% ipython --no-banner

In [1]: import numpy as np

In [2]: np.set_printoptions(precision=3, suppress=True, linewidth=100)

In [3]: def rnd(a):
   ...:     return np.round(a, 3) + 0
   ...: 

In [4]: J = np.maximum(np.array([[2, 2],
   ...:     [1, 2],
   ...:     [3, 3],
   ...:     [0, 0],
   ...:     [3, 2],
   ...:     [0, 0],
   ...:     [2, 3],
   ...:     [2, 3],
   ...:     [1, 0],
   ...:     [3, 3],
   ...:     [2, 3],
   ...:     [3, 0],
   ...:     [1, 3],
   ...:     [1, 0],
   ...:     [0, 1],
   ...:     [1, 2],
   ...:     [3, 0],
   ...:     [3, 2],
   ...:     [3, 2],
   ...:     [3, 2],
   ...:     [2, 2],
   ...:     [3, 1],
   ...:     [0, 2],
   ...:     [2, 0],
   ...:     [1, 2],
   ...:     [3, 1],
   ...:     [3, 0],
   ...:     [0, 2],
   ...:     [0, 0],
   ...:     [3, 0],
   ...:     [2, 3],
   ...:     [0, 3],
   ...:     [0, 1],
   ...:     [1, 2],
   ...:     [1, 0],
   ...:     [2, 0],
   ...:     [2, 1],
   ...:     [1, 0],
   ...:     [2, 1],
   ...:     [2, 1],
   ...:     [3, 3]]) @ np.array([[-6, -2, 1], [7, 9, -8]]) + np.array([6, 9, 4]), 0)

In [5]: J
Out[5]: 
array([[ 8, 23,  0],
       [14, 25,  0],
       [ 9, 30,  0],
       [ 6,  9,  4],
       [ 2, 21,  0],
       [ 6,  9,  4],
       [15, 32,  0],
       [15, 32,  0],
       [ 0,  7,  5],
       [ 9, 30,  0],
       [15, 32,  0],
       [ 0,  3,  7],
       [21, 34,  0],
       [ 0,  7,  5],
       [13, 18,  0],
       [14, 25,  0],
       [ 0,  3,  7],
       [ 2, 21,  0],
       [ 2, 21,  0],
       [ 2, 21,  0],
       [ 8, 23,  0],
       [ 0, 12,  0],
       [20, 27,  0],
       [ 0,  5,  6],
       [14, 25,  0],
       [ 0, 12,  0],
       [ 0,  3,  7],
       [20, 27,  0],
       [ 6,  9,  4],
       [ 0,  3,  7],
       [15, 32,  0],
       [27, 36,  0],
       [13, 18,  0],
       [14, 25,  0],
       [ 0,  7,  5],
       [ 0,  5,  6],
       [ 1, 14,  0],
       [ 0,  7,  5],
       [ 1, 14,  0],
       [ 1, 14,  0],
       [ 9, 30,  0]])

In [6]: # row 5 repeats row 3

In [7]: vec = np.array([-4, -2, -2])

In [8]: target = J @ vec

In [9]: target
Out[9]: 
array([ -78, -106,  -96,  -50,  -50,  -50, -124, -124,  -24,  -96, -124,  -20, -152,  -24,  -88,
       -106,  -20,  -50,  -50,  -50,  -78,  -24, -134,  -22, -106,  -24,  -20, -134,  -50,  -20,
       -124, -180,  -88, -106,  -24,  -22,  -32,  -24,  -32,  -32,  -96])

In [10]: rnd(np.linalg.pinv(J) @ J)
Out[10]: 
array([[1., 0., 0.],
       [0., 1., 0.],
       [0., 0., 1.]])

In [11]: rng = np.random.default_rng(76)

In [12]: target = target + 0.3 * rng.normal(size=41)

In [13]: rnd(target)
Out[13]: 
array([ -78.171, -105.475,  -95.706,  -49.848,  -49.678,  -50.469, -123.811, -123.57 ,  -23.583,
        -96.468, -124.267,  -19.863, -151.901,  -24.226,  -87.628, -106.011,  -20.041,  -50.131,
        -49.558,  -50.358,  -77.543,  -24.093, -134.097,  -22.095, -105.887,  -24.064,  -20.23 ,
       -133.673,  -49.704,  -20.115, -124.041, -179.442,  -88.083, -105.868,  -24.402,  -22.155,
        -32.322,  -24.085,  -31.954,  -31.653,  -96.195])

In [14]: b, *_ = np.linalg.lstsq(J, target)

In [15]: rnd(J.T @ (target - J @ b))
Out[15]: array([0., 0., 0.])

In [16]: rnd(np.linalg.norm(target - J @ b))
Out[16]: np.float64(1.683)

In [17]: m1 = np.load("mat.npy")

In [18]: m1
Out[18]: 
array([[ 2.05, -2.  , -2.  , -1.  , -1.  ,  0.  ,  0.  ],
       [-3.  , -2.95,  2.  , -1.  , -2.  , -3.  , -1.  ],
       [ 0.  , -3.  ,  0.05,  0.  ,  1.  ,  2.  ,  0.  ],
       [ 0.  ,  3.  , -3.  , -0.95, -1.  ,  2.  , -1.  ],
       [ 1.  ,  1.  , -1.  ,  0.  ,  1.05,  3.  ,  0.  ],
       [-3.  ,  1.  , -3.  , -1.  , -1.  , -1.95, -3.  ],
       [ 2.  , -2.  , -2.  , -1.  , -1.  ,  0.  ,  0.05]])

In [19]: w1 = np.array([[2, 1, 0],
    ...:     [1, 4, -1],
    ...:     [-5, 0, 4],
    ...:     [-4, -4, -3],
    ...:     [-3, -4, -4],
    ...:     [4, 0, -2],
    ...:     [0, 1, 0]])

In [20]: b = np.array([-1, 1, -2])

In [21]: H = np.maximum(m1 @ w1 + b, 0)

In [22]: (H > 0).astype(int)
Out[22]: 
array([[1, 1, 0],
       [0, 0, 1],
       [1, 0, 0],
       [1, 1, 0],
       [1, 1, 0],
       [1, 1, 0],
       [1, 1, 0]])

In [23]: rnd(H)
Out[23]: 
array([[18.1 ,  3.05,  0.  ],
       [ 0.  ,  0.  , 25.95],
       [ 0.75,  0.  ,  0.  ],
       [31.8 , 19.8 ,  0.  ],
       [15.85,  1.8 ,  0.  ],
       [ 8.2 ,  7.  ,  0.  ],
       [18.  ,  3.05,  0.  ]])

In [24]: rnd((H > 0).mean(axis=0))
Out[24]: array([0.857, 0.714, 0.143])

In [25]: cent = np.array([[-2, -1, 1], [-5, 3, 2], [2, 0, -2]])

In [26]: (H @ cent).round(6).argmax(axis=1)
Out[26]: array([2, 0, 2, 2, 2, 2, 2])

In [27]: labels = rng.permutation(3)

In [28]: M2 = H[:, labels] * rng.choice([-1, 1], 3)

In [29]: rnd(M2)
Out[29]: 
array([[ 18.1 ,   3.05,   0.  ],
       [  0.  ,   0.  , -25.95],
       [  0.75,   0.  ,   0.  ],
       [ 31.8 ,  19.8 ,   0.  ],
       [ 15.85,   1.8 ,   0.  ],
       [  8.2 ,   7.  ,   0.  ],
       [ 18.  ,   3.05,   0.  ]])

In [30]: Uu, _, Vt = np.linalg.svd(H.T @ M2)

In [31]: rnd(np.linalg.lstsq(H, M2)[0])
Out[31]: 
array([[ 1.,  0.,  0.],
       [ 0.,  1.,  0.],
       [ 0.,  0., -1.]])

In [32]: mat = rng.normal(size=(34, 4))

In [33]: mat = 3 * mat / np.linalg.norm(mat, axis=1, keepdims=True)

In [34]: rnd(mat)
Out[34]: 
array([[ 2.658,  1.223,  0.631, -0.201],
       [-0.472, -1.004,  2.699,  0.695],
       [-1.897, -0.267,  0.918, -2.118],
       [ 1.288, -1.963, -1.141, -1.478],
       [-2.576, -0.556, -1.095,  0.925],
       [ 1.125,  2.591,  0.996,  0.158],
       [ 2.03 , -2.087,  0.302, -0.657],
       [-1.697,  1.084, -0.969, -2.001],
       [-1.397, -1.874, -0.483, -1.817],
       [-1.58 ,  1.714, -1.887, -0.085],
       [ 0.378,  0.294,  0.487,  2.921],
       [ 1.412,  0.283,  2.053,  1.647],
       [-0.047,  1.729, -2.405,  0.473],
       [ 2.249, -1.141, -0.917, -1.342],
       [-1.401, -0.118,  1.413,  2.242],
       [ 1.431,  2.216,  1.217,  0.749],
       [ 2.677, -1.095,  0.48 ,  0.637],
       [-2.597, -0.489, -0.597,  1.289],
       [-1.167,  0.911, -2.559, -0.509],
       [ 1.1  , -1.353,  2.003,  1.396],
       [ 1.164,  0.797,  2.573, -0.623],
       [ 0.836,  0.479, -2.346,  1.602],
       [ 1.43 , -0.913,  1.606,  1.882],
       [ 2.034,  0.804,  0.346,  2.024],
       [-1.441,  0.455,  2.318,  1.159],
       [-0.554,  0.46 ,  0.417, -2.882],
       [ 0.022, -2.246, -1.31 ,  1.497],
       [ 0.744,  0.342, -2.709, -0.996],
       [ 0.807,  0.745, -2.46 ,  1.319],
       [-0.418,  0.328,  2.216, -1.951],
       [-0.984,  1.506,  0.286, -2.384],
       [ 0.386, -2.504,  1.257, -1.001],
       [ 1.38 ,  2.51 ,  0.886, -0.101],
       [ 2.301, -1.569,  0.472, -1.011]])

In [35]: Xc = mat - mat.mean(axis=0)

In [36]: V = np.linalg.svd(Xc)[2][:1]

In [37]: M2 = Xc - Xc @ V.T @ V

In [38]: rnd(np.linalg.norm(M2) / np.linalg.norm(Xc))
Out[38]: np.float64(0.817)

In [39]: rnd(np.cov(Xc @ V.T, rowvar=False))
Out[39]: np.float64(3.048)

In [40]: rnd(np.diag(V.T @ V))
Out[40]: array([0.342, 0.023, 0.476, 0.159])

In [41]: hat = mat @ np.linalg.solve(mat.T @ mat, mat.T)

In [42]: np.allclose(hat @ hat, hat)
Out[42]: True

In [43]: rnd(np.trace(hat))
Out[43]: np.float64(4.0)

In [44]: E = np.load("arr.npy")

In [45]: E
Out[45]: 
array([[ 0,  0,  1, -2, -2,  0,  2, -2,  0, -2,  0],
       [ 0,  0,  0, -2, -1, -1, -2,  1,  0,  1, -1],
       [-1,  0,  0,  1,  0, -1,  1,  1,  0, -1,  0],
       [ 2,  2, -1,  0,  0, -1,  0, -1,  1, -2,  1],
       [ 2,  1,  0,  0,  0, -2,  1,  0, -1, -1, -2],
       [ 0,  1,  1,  1,  2,  0, -1, -1, -1, -1,  1],
       [-2,  2, -1,  0, -1,  1,  0,  2,  0,  1,  1],
       [ 2, -1, -1,  1,  0,  1, -2,  0,  1, -1,  0],
       [ 0,  0,  0, -1,  1,  1,  0, -1,  0,  0,  0],
       [ 2, -1,  1,  2,  1,  1, -1,  1,  0,  0,  2],
       [ 0,  1,  0, -1,  2, -1, -1,  0,  0, -2,  0]])

In [46]: vec = np.array([0, 0, 1, 0, 0, 0, 2, 0, 2, 2, 1])

In [47]: rnd(np.linalg.det(E))
Out[47]: np.float64(0.0)

In [48]: Q = np.linalg.solve(np.eye(11) - E, np.eye(11) + E)

In [49]: rnd(Q @ Q.T)
Out[49]: 
array([[1., 0., 0., 0., 0., 0., 0., 0., 0., 0., 0.],
       [0., 1., 0., 0., 0., 0., 0., 0., 0., 0., 0.],
       [0., 0., 1., 0., 0., 0., 0., 0., 0., 0., 0.],
       [0., 0., 0., 1., 0., 0., 0., 0., 0., 0., 0.],
       [0., 0., 0., 0., 1., 0., 0., 0., 0., 0., 0.],
       [0., 0., 0., 0., 0., 1., 0., 0., 0., 0., 0.],
       [0., 0., 0., 0., 0., 0., 1., 0., 0., 0., 0.],
       [0., 0., 0., 0., 0., 0., 0., 1., 0., 0., 0.],
       [0., 0., 0., 0., 0., 0., 0., 0., 1., 0., 0.],
       [0., 0., 0., 0., 0., 0., 0., 0., 0., 1., 0.],
       [0., 0., 0., 0., 0., 0., 0., 0., 0., 0., 1.]])

In [50]: rnd(np.linalg.det(Q))
Out[50]: np.float64(1.0)

In [51]: cov = E.T @ E

In [52]: rnd(np.linalg.eigvalsh(cov)[::-1])
Out[52]: array([37.187, 37.187, 18.196, 18.196, 13.185, 13.185,  4.712,  4.712,  1.72 ,  1.72 ,  0.   ])

In [53]: np.linalg.matrix_rank(cov)
Out[53]: np.int64(10)

In [54]: np.trace(cov), (E ** 2).sum()
Out[54]: (np.int64(150), np.int64(150))

In [55]: cov
Out[55]: 
array([[21, -2,  0,  5,  4, -3, -5, -5,  2, -9,  0],
       [-2, 13, -3, -3,  1, -5,  2,  0, -1, -5,  1],
       [ 0, -3,  6,  0,  2,  0,  2, -3, -3, -1,  1],
       [ 5, -3,  0, 17,  7,  4, -3,  5,  0,  1,  7],
       [ 4,  1,  2,  7, 16,  0, -7, -1, -2, -4,  4],
       [-3, -5,  0,  4,  0, 12, -3,  1,  2,  6,  7],
       [-5,  2,  2, -3, -7, -3, 17, -5, -2, -3, -3],
       [-5,  0, -3,  5, -1,  1, -5, 14,  0,  9,  1],
       [ 2, -1, -3,  0, -2,  2, -2,  0,  4, -1,  2],
       [-9, -5, -1,  1, -4,  6, -3,  9, -1, 18, -1],
       [ 0,  1,  1,  7,  4,  7, -3,  1,  2, -1, 12]])

In [56]: feats = np.load("run16.npy")

In [57]: feats
Out[57]: 
array([[-2, -3,  4, -2,  3, -3,  4,  2,  4],
       [-3,  5,  5, -1,  1, -1, -2, -4, -4],
       [-1, -4,  1,  3, -2,  2, -5, -5, -3],
       [ 5,  3,  3, -5, -2,  2,  5, -4,  4],
       [ 1, -3,  4,  0, -3,  3,  0,  4, -2],
       [-5,  3,  3,  0, -3,  3,  5, -5,  4],
       [ 5,  5,  3,  2, -3,  3,  3,  3,  1],
       [-3,  1, -5,  2, -4,  4, -5, -3,  3]])

In [58]: M2 = feats / np.linalg.norm(feats, axis=1, keepdims=True)

In [59]: cov = M2 @ M2.T

In [60]: rnd(np.linalg.norm(M2, axis=1))
Out[60]: array([1., 1., 1., 1., 1., 1., 1., 1.])

In [61]: (np.abs(cov) > 0.9).astype(int)
Out[61]: 
array([[1, 0, 0, 0, 0, 0, 0, 0],
       [0, 1, 0, 0, 0, 0, 0, 0],
       [0, 0, 1, 0, 0, 0, 0, 0],
       [0, 0, 0, 1, 0, 0, 0, 0],
       [0, 0, 0, 0, 1, 0, 0, 0],
       [0, 0, 0, 0, 0, 1, 0, 0],
       [0, 0, 0, 0, 0, 0, 1, 0],
       [0, 0, 0, 0, 0, 0, 0, 1]])

In [62]: w1 = np.array([[1, -2, 2, 2, -2, 2],
    ...:     [-2, 0, 1, -2, 0, 2],
    ...:     [1, 0, -2, 1, 2, 0],
    ...:     [1, 2, -1, -1, 0, -1],
    ...:     [2, 1, -1, 1, 1, 0],
    ...:     [1, 0, -1, -1, 1, 2],
    ...:     [-2, -2, 1, -1, 1, 2],
    ...:     [0, 0, -2, -1, 2, -1],
    ...:     [-2, -2, -2, -1, -2, 0]])

In [63]: b = np.array([0, -1, 2, 1, 0, -1])

In [64]: H = np.maximum(feats @ w1 + b, 0)

In [65]: H
Out[65]: 
array([[ 0,  0,  0,  5, 12,  0],
       [ 4, 16,  6,  3, 14,  2],
       [25, 21,  2, 14,  0,  0],
       [ 0,  0, 19,  4,  0, 38],
       [12,  0,  0,  5, 18,  0],
       [ 0,  0,  0,  0,  3, 16],
       [ 0,  0,  4,  0,  3, 26],
       [ 0,  9,  0,  0,  0,  0]])

In [66]: (H > 0).astype(int)
Out[66]: 
array([[0, 0, 0, 1, 1, 0],
       [1, 1, 1, 1, 1, 1],
       [1, 1, 1, 1, 0, 0],
       [0, 0, 1, 1, 0, 1],
       [1, 0, 0, 1, 1, 0],
       [0, 0, 0, 0, 1, 1],
       [0, 0, 1, 0, 1, 1],
       [0, 1, 0, 0, 0, 0]])

In [67]: cent = np.array([[0, 1, 0], [1, 0, 3], [2, 0, 1], [1, 2, 1], [0, 3, 3], [2, 0, 1]])

In [68]: w1 @ cent
Out[68]: 
array([[  8,  -1,  -6],
       [  4,  -6,   1],
       [ -3,   9,   5],
       [ -3,  -1,   3],
       [  0,   7,   6],
       [  1,   2,   3],
       [  3,  -1,  -1],
       [ -7,   4,   2],
       [ -7, -10, -15]])
